% python3 -q
>>> import numpy as np
>>> np.set_printoptions(precision=1, suppress=True, linewidth=200, legacy="1.25")
>>> W0 = np.array([[0, 1, 0, 0, 0, 0],
...     [-1, 0, 0, 0, 0, 0],
...     [0, 1, 0, 0, 0, 0],
...     [0, 0, 0, 1, 0, 0],
...     [0, 0, -1, 0, 0, 0],
...     [0, 0, 0, 1, 0, 0],
...     [0, 0, 0, 0, 0, 1],
...     [0, 0, 0, 0, -1, 0],
...     [0, 0, 0, 0, 0, 1]])
>>> out = np.c_[W0[:, :1] @ np.array([[0]]), np.array([2, 3, 0, 1, 0, 3, -1, -1, -2])]
>>> print(out)
[[ 0  2]
 [ 0  3]
 [ 0  0]
 [ 0  1]
 [ 0  0]
 [ 0  3]
 [ 0 -1]
 [ 0 -1]
 [ 0 -2]]
>>> print(np.linalg.norm(np.linalg.qr(W0)[0].T @ out, axis=0) ** 2 / ((out ** 2).sum(axis=0) + 1e-12))
[0.  0.8]
>>> print(np.linalg.norm(out - W0 @ np.linalg.lstsq(W0, out)[0], axis=0))
[0.  2.1]
>>> A = np.load("dump.npy")
>>> print(A)
[[ 6.  0.  0.  0.  6.  6.  9.  3.  6.]
 [ 0. -3.  0.  0.  0.  0.  0.  0.  0.]
 [ 0.  0. -3.  0.  0.  0.  0.  0.  0.]
 [ 0.  0.  0. -3.  0.  0.  0.  0.  0.]
 [ 6.  0.  0.  0.  1.  4.  6.  2.  4.]
 [ 6.  0.  0.  0.  4.  1.  6.  2.  4.]
 [ 9.  0.  0.  0.  6.  6.  6.  3.  6.]
 [ 3.  0.  0.  0.  2.  2.  3. -2.  2.]
 [ 6.  0.  0.  0.  4.  4.  6.  2.  1.]]
>>> print(round(float(np.linalg.det(A)), 1))
183708.0
>>> print(np.flatnonzero(np.linalg.matrix_power((A != 0) + (A.T != 0) + np.eye(9), 9)[1]))
[1]
>>> mat = np.array([[-2, -1, 0, 0, 1, 1, -3, -2],
...     [2, 2, -3, 0, -2, 2, -2, 0],
...     [0, -3, -1, 2, -3, -3, 3, 3],
...     [-1, 3, 1, 3, -3, 3, -3, 1],
...     [0, -1, 1, -2, -1, -3, -1, -2],
...     [1, -1, -1, -1, 0, 0, 2, -2],
...     [2, 0, -1, -2, -3, -2, -1, -2],
...     [-2, 3, -3, 3, -3, 3, 1, 2],
...     [-2, -1, 2, -2, -2, -1, 3, 0],
...     [3, -3, -1, -2, -2, 0, -1, -3],
...     [2, -3, 1, 3, 0, -3, -3, 1],
...     [-1, -2, 2, -3, 2, -1, 0, 0],
...     [1, 2, 1, -3, -2, -3, -1, 1]])
>>> mat[0] = mat[5]
>>> print(mat)
[[ 1 -1 -1 -1  0  0  2 -2]
 [ 2  2 -3  0 -2  2 -2  0]
 [ 0 -3 -1  2 -3 -3  3  3]
 [-1  3  1  3 -3  3 -3  1]
 [ 0 -1  1 -2 -1 -3 -1 -2]
 [ 1 -1 -1 -1  0  0  2 -2]
 [ 2  0 -1 -2 -3 -2 -1 -2]
 [-2  3 -3  3 -3  3  1  2]
 [-2 -1  2 -2 -2 -1  3  0]
 [ 3 -3 -1 -2 -2  0 -1 -3]
 [ 2 -3  1  3  0 -3 -3  1]
 [-1 -2  2 -3  2 -1  0  0]
 [ 1  2  1 -3 -2 -3 -1  1]]
>>> print(np.abs(mat).max())
3
>>> print(mat.mean(axis=0))
[ 0.5 -0.4 -0.2 -0.4 -1.5 -0.6 -0.1 -0.2]
>>> mat[13]
Traceback (most recent call last):
  File "<python-input-16>", line 1, in <module>
    mat[13]
    ~~~^^^^
IndexError: index 13 is out of bounds for axis 0 with size 13
>>> out = np.c_[mat[:, :2] @ np.array([[-2, -3], [2, 2]]), np.array([2, 2, -1, 2, -3, -5, 0, 2, 4, 3, -4, -5, 1])]
>>> print(out)
[[ -4  -5   2]
 [  0  -2   2]
 [ -6  -6  -1]
 [  8   9   2]
 [ -2  -2  -3]
 [ -4  -5  -5]
 [ -4  -6   0]
 [ 10  12   2]
 [  2   4   4]
 [-12 -15   3]
 [-10 -12  -4]
 [ -2  -1  -5]
 [  2   1   1]]
>>> print(np.linalg.matrix_rank(np.c_[mat, out]))
9
>>> print(np.round(np.linalg.lstsq(mat, out[:, 0])[0], 1) + 0)
[-2.  2.  0.  0.  0.  0.  0.  0.]
>>> print(np.linalg.matrix_rank(out))
3
>>> print(np.round(np.linalg.norm(out - mat @ np.linalg.lstsq(mat, out)[0], axis=0), 1) + 0)
[0.  0.  7.4]
>>> print(np.linalg.norm(np.linalg.qr(mat)[0].T @ out, axis=0) ** 2 / ((out ** 2).sum(axis=0) + 1e-12))
[1.  1.  0.5]
>>> proj = mat @ np.linalg.solve(mat.T @ mat, mat.T)
>>> print(np.allclose(proj @ proj, proj))
True
>>> print(np.diag(proj))
[0.3 0.5 0.8 0.8 0.7 0.3 0.4 0.7 0.6 0.7 0.7 0.7 0.8]
>>> Q, V = np.linalg.qr(mat[:, :4])[0], np.linalg.qr(mat[:, 4:])[0]
>>> sigma = np.linalg.svd(Q.T @ V, compute_uv=False)
>>> print((sigma > 0.9).sum())
1
>>> print(sigma)
[0.9 0.8 0.6 0.2]
>>> rng = np.random.default_rng(407)
>>> M = np.array([[0, -1, -1, 3, 2, 2, 3, 0, -1, 3, -3, 3],
...     [-1, -1, 3, 3, 0, 1, -1, 1, 3, 1, 1, -3],
...     [-1, 2, 3, -3, 2, 0, -3, 3, -3, -3, -3, 2],
...     [-1, 3, 1, -3, 1, 3, -3, -1, 1, 0, -2, 2],
...     [1, 0, -3, 2, -1, 3, -1, 3, 1, 2, 3, -3],
...     [-3, 0, -2, 2, 1, -2, 2, 1, 3, 1, 3, 1]]) * (rng.random((6, 12)) < 0.3)
>>> print(M)
[[ 0 -1  0  0  2  2  0  0 -1  0  0  0]
 [ 0  0  0  3  0  1  0  0  3  0  0  0]
 [ 0  0  0 -3  2  0  0  0 -3  0  0  0]
 [ 0  0  0  0  0  0  0  0  0  0  0  0]
 [ 0  0 -3  0  0  0 -1  0  1  0  0  0]
 [ 0  0  0  0  1 -2  2  0  3  0  0  0]]
>>> out = M + rng.integers(-2, 3, (6, 5)) @ rng.integers(-2, 3, (5, 12))
>>> print(out)
[[-1  0 -2 -1  1  3  1  0 -1  1  3  3]
 [ 0 -2  6  8  2  2 -5  0  1  0 -7 -2]
 [ 6  4 -4 -4 -2 -6 -1  6 -1  2 -1  5]
 [-7 -3  0  6  3  2 -8 -4  2  5 -2  9]
 [-4 -4  1  2  4  5  0 -5 -2 -4 -1 -9]
 [ 2  0  8  3  1 -4 -5  3  4  5 -8  7]]
>>> print(np.abs(out - M).sum(axis=1))
[15 32 42 51 46 46]
>>> print(np.round(np.linalg.svd(out - M, compute_uv=False), 1) + 0)
[22.7 21.3 13.8  4.5  1.8  0. ]
>>> left, sigma, VT = np.linalg.svd(M)
>>> print(np.argmax(sigma[:-1] / (sigma[1:] + 1e-6)) + 1)
5
>>> out = left[:, :5] @ np.diag(sigma[:5]) @ VT[:5]
>>> print(np.round(np.linalg.norm(M - out, 2), 1), round(sigma[5], 1))
0.0 0.0
>>> print(np.linalg.matrix_rank(M, rtol=0.05))
5
>>> print(round(float(np.linalg.norm(M - out) / np.linalg.norm(M)), 1))
0.0
>>> left, sigma, VT = np.linalg.svd(M)
>>> V = VT[:(sigma > 1e-8).sum()]
>>> x0 = M[0] + 3 * M[1] + rng.integers(2) * np.eye(12)[6]
>>> print(x0)
[ 0. -1.  0.  9.  2.  5.  1.  0.  8.  0.  0.  0.]
>>> print(np.linalg.matrix_rank(np.vstack([M, x0])))
6
>>> print(np.round(V.T @ V, 1) + 0)
[[ 0.   0.   0.   0.   0.   0.   0.   0.   0.   0.   0.   0. ]
 [ 0.   0.7  0.1  0.   0.1 -0.2 -0.4  0.   0.1  0.   0.   0. ]
 [ 0.   0.1  0.9  0.1  0.   0.   0.2  0.  -0.1  0.   0.   0. ]
 [ 0.   0.   0.1  0.6 -0.2  0.3 -0.1  0.   0.3  0.   0.   0. ]
 [ 0.   0.1  0.  -0.2  0.9  0.2  0.1  0.   0.1  0.   0.   0. ]
 [ 0.  -0.2  0.   0.3  0.2  0.6 -0.2  0.  -0.2  0.   0.   0. ]
 [ 0.  -0.4  0.2 -0.1  0.1 -0.2  0.5  0.   0.2  0.   0.   0. ]
 [ 0.   0.   0.   0.   0.   0.   0.   0.   0.   0.   0.   0. ]
 [ 0.   0.1 -0.1  0.3  0.1 -0.2  0.2  0.   0.7  0.   0.   0. ]
 [ 0.   0.   0.   0.   0.   0.   0.   0.   0.   0.   0.   0. ]
 [ 0.   0.   0.   0.   0.   0.   0.   0.   0.   0.   0.   0. ]
 [ 0.   0.   0.   0.   0.   0.   0.   0.   0.   0.   0.   0. ]]
>>> W = np.array([[2, 1, 1, 1],
...     [1, 3, 3, 0],
...     [3, 3, 0, 3],
...     [2, 1, 1, 2],
...     [2, 0, 1, 0],
...     [3, 0, 1, 0],
...     [2, 1, 0, 0],
...     [2, 0, 2, 2],
...     [3, 1, 3, 3],
...     [1, 0, 2, 0],
...     [1, 1, 2, 1],
...     [0, 1, 3, 2]])
>>> coef = np.array([0, 2, 3, 1])
>>> hid = np.maximum(M @ W + coef, 0)
>>> print(np.linalg.matrix_rank(hid))
4
>>> basis = np.array([[0, -1], [0, -1], [-3, 4], [-3, -4]])
>>> print(W @ basis)
[[ -6  -3]
 [ -9   8]
 [ -9 -18]
 [ -9  -7]
 [ -3   2]
 [ -3   1]
 [  0  -3]
 [-12  -2]
 [-18  -4]
 [ -6   7]
 [ -9   2]
 [-15   3]]
>>> print((hid @ basis).round(6).argmax(axis=1))
[1 1 0 1 1 1]
>>> F = np.load("layer1.npy")
>>> print(F)
[[ 4  5  5 -5  1 -2  0 -5  5  1  3  2  2]
 [-4  0  0  4  3  4  3  0 -4  4  1  0  5]
 [-2 -2  2  4  0  0  2  0 -1 -3 -4 -1  3]
 [-5 -5  0 -4  5 -5  4  1 -4 -5  2 -1 -2]]
>>> print(np.abs(F).max())
5
>>> print(F.sum(axis=1))
[ 16  16  -2 -19]
>>> print(np.diff(F, axis=0))
[[-8 -5 -5  9  2  6  3  5 -9  3 -2 -2  3]
 [ 2 -2  2  0 -3 -4 -1  0  3 -7 -5 -1 -2]
 [-3 -3 -2 -8  5 -5  2  1 -3 -2  6  0 -5]]
>>> print(round(np.linalg.norm(F), 1))
23.2
>>> np.zeros(4, 13)
Traceback (most recent call last):
  File "<python-input-63>", line 1, in <module>
    np.zeros(4, 13)
    ~~~~~~~~^^^^^^^
TypeError: Cannot interpret '13' as a data type
>>> print(F - F[0])
[[  0   0   0   0   0   0   0   0   0   0   0   0   0]
 [ -8  -5  -5   9   2   6   3   5  -9   3  -2  -2   3]
 [ -6  -7  -3   9  -1   2   2   5  -6  -4  -7  -3   1]
 [ -9 -10  -5   1   4  -3   4   6  -9  -6  -1  -3  -4]]
>>> print(np.count_nonzero(F))
43
>>> F[:, 13]
Traceback (most recent call last):
  File "<python-input-66>", line 1, in <module>
    F[:, 13]
    ~^^^^^^^
IndexError: index 13 is out of bounds for axis 1 with size 13
>>> print(np.unravel_index(np.abs(F).argmax(), F.shape))
(0, 1)
>>> Q, R = np.linalg.qr(A)
>>> print(np.round(Q.T @ Q, 1) + 0)
[[1. 0. 0. 0. 0. 0. 0. 0. 0.]
 [0. 1. 0. 0. 0. 0. 0. 0. 0.]
 [0. 0. 1. 0. 0. 0. 0. 0. 0.]
 [0. 0. 0. 1. 0. 0. 0. 0. 0.]
 [0. 0. 0. 0. 1. 0. 0. 0. 0.]
 [0. 0. 0. 0. 0. 1. 0. 0. 0.]
 [0. 0. 0. 0. 0. 0. 1. 0. 0.]
 [0. 0. 0. 0. 0. 0. 0. 1. 0.]
 [0. 0. 0. 0. 0. 0. 0. 0. 1.]]
>>> print(Q @ R)
[[ 6.  0.  0.  0.  6.  6.  9.  3.  6.]
 [ 0. -3.  0.  0.  0.  0.  0.  0.  0.]
 [ 0.  0. -3.  0.  0.  0.  0.  0.  0.]
 [ 0.  0.  0. -3.  0.  0.  0.  0.  0.]
 [ 6.  0.  0.  0.  1.  4.  6.  2.  4.]
 [ 6.  0.  0.  0.  4.  1.  6.  2.  4.]
 [ 9.  0.  0.  0.  6.  6.  6.  3.  6.]
 [ 3.  0.  0.  0.  2.  2.  3. -2.  2.]
 [ 6.  0.  0.  0.  4.  4.  6.  2.  1.]]
>>> print(round(abs(R[0, 0]), 1), round(float(np.linalg.norm(A[:, 0])), 1))
15.3 15.3
>>> m1 = np.loadtxt("data.csv", delimiter=",")
>>> print(m1)
[[4.1 2.  0.  0.  4. ]
 [0.  2.1 5.  5.  4. ]
 [0.  0.  2.1 4.  4. ]
 [2.  2.  0.  4.1 3. ]
 [4.  2.  0.  0.  4.1]]
>>> out = m1 + rng.integers(-2, 3, (5, 4)) @ rng.integers(-2, 3, (4, 5))
>>> print(out)
[[ 4.1  6.  12.  -8.  -2. ]
 [ 4.   8.1  7.   1.   1. ]
 [-4.  -6.   0.1  6.  12. ]
 [ 4.   6.   8.   0.1 -6. ]
 [ 4.  -2.  -4.   6.   3.1]]
>>> print(np.linalg.matrix_rank(out - m1, tol=1e-8))
4
>>> print(out - m1)
[[ 0.  4. 12. -8. -6.]
 [ 4.  6.  2. -4. -3.]
 [-4. -6. -2.  2.  8.]
 [ 2.  4.  8. -4. -9.]
 [ 0. -4. -4.  6. -1.]]
>>> x0 = np.array([-2, 1, -1, -3, 2])
>>> y = m1 @ x0
>>> print(y)
[ 1.8 -9.9 -6.1 -8.3  2.2]
>>> print(np.round(np.linalg.solve(m1, y + m1[:, 2]), 1) + 0)
[-2.  1.  0. -3.  2.]
>>> print(np.linalg.solve(m1, -1 * y))
[ 2. -1.  1.  3. -2.]
>>> print(np.round(np.linalg.solve(m1.T, m1[0]), 1) + 0)
[1. 0. 0. 0. 0.]
